% ipython --no-banner

In [1]: import numpy as np

In [2]: np.set_printoptions(precision=2, suppress=True, linewidth=120)

In [3]: rd = lambda a: np.round(a, 2) + 0

In [4]: M = np.loadtxt("a.csv", delimiter=",")

In [5]: print(rd(M))
[[ 0.95  0.05  0.05  0.16  0.05 -0.26]
 [ 0.05  0.95 -0.05 -0.16 -0.05  0.26]
 [ 0.05 -0.05  0.95 -0.16 -0.05  0.26]
 [ 0.16 -0.16 -0.16  0.53 -0.16  0.79]
 [ 0.05 -0.05 -0.05 -0.16  0.95  0.26]
 [-0.26  0.26  0.26  0.79  0.26 -0.32]]

In [6]: w, V = np.linalg.eigh(M)

In [7]: rd(np.linalg.svd(M, compute_uv=False))
Out[7]: array([1., 1., 1., 1., 1., 1.])

In [8]: rd(V.T @ M @ V)
Out[8]: 
array([[-1.,  0.,  0.,  0.,  0.,  0.],
       [ 0.,  1.,  0.,  0.,  0.,  0.],
       [ 0.,  0.,  1.,  0.,  0.,  0.],
       [ 0.,  0.,  0.,  1.,  0.,  0.],
       [ 0.,  0.,  0.,  0.,  1.,  0.],
       [ 0.,  0.,  0.,  0.,  0.,  1.]])

In [9]: rd(np.linalg.eigvalsh(M @ M))
Out[9]: array([1., 1., 1., 1., 1., 1.])

In [10]: np.unique(w.round(6) + 0, return_counts=True)[1]
Out[10]: array([1, 5])

In [11]: w.sum(), np.trace(M)
Out[11]: (np.float64(4.0), np.float64(4.0))

In [12]: x = np.array([-4, 3, 3, 3, -4, -3])

In [13]: rd(M.T @ (M @ x))
Out[13]: array([-4.,  3.,  3.,  3., -4., -3.])

In [14]: rd(M @ M.T)
Out[14]: 
array([[1., 0., 0., 0., 0., 0.],
       [0., 1., 0., 0., 0., 0.],
       [0., 0., 1., 0., 0., 0.],
       [0., 0., 0., 1., 0., 0.],
       [0., 0., 0., 0., 1., 0.],
       [0., 0., 0., 0., 0., 1.]])

In [15]: rd(np.linalg.svd(M, compute_uv=False))
Out[15]: array([1., 1., 1., 1., 1., 1.])

In [16]: print(rd(np.linalg.norm(M, axis=0)))
[1. 1. 1. 1. 1. 1.]

In [17]: rd(M.T @ M)
Out[17]: 
array([[1., 0., 0., 0., 0., 0.],
       [0., 1., 0., 0., 0., 0.],
       [0., 0., 1., 0., 0., 0.],
       [0., 0., 0., 1., 0., 0.],
       [0., 0., 0., 0., 1., 0.],
       [0., 0., 0., 0., 0., 1.]])

In [18]: rd(M[:, 0] @ M[:, 5])
Out[18]: np.float64(0.0)
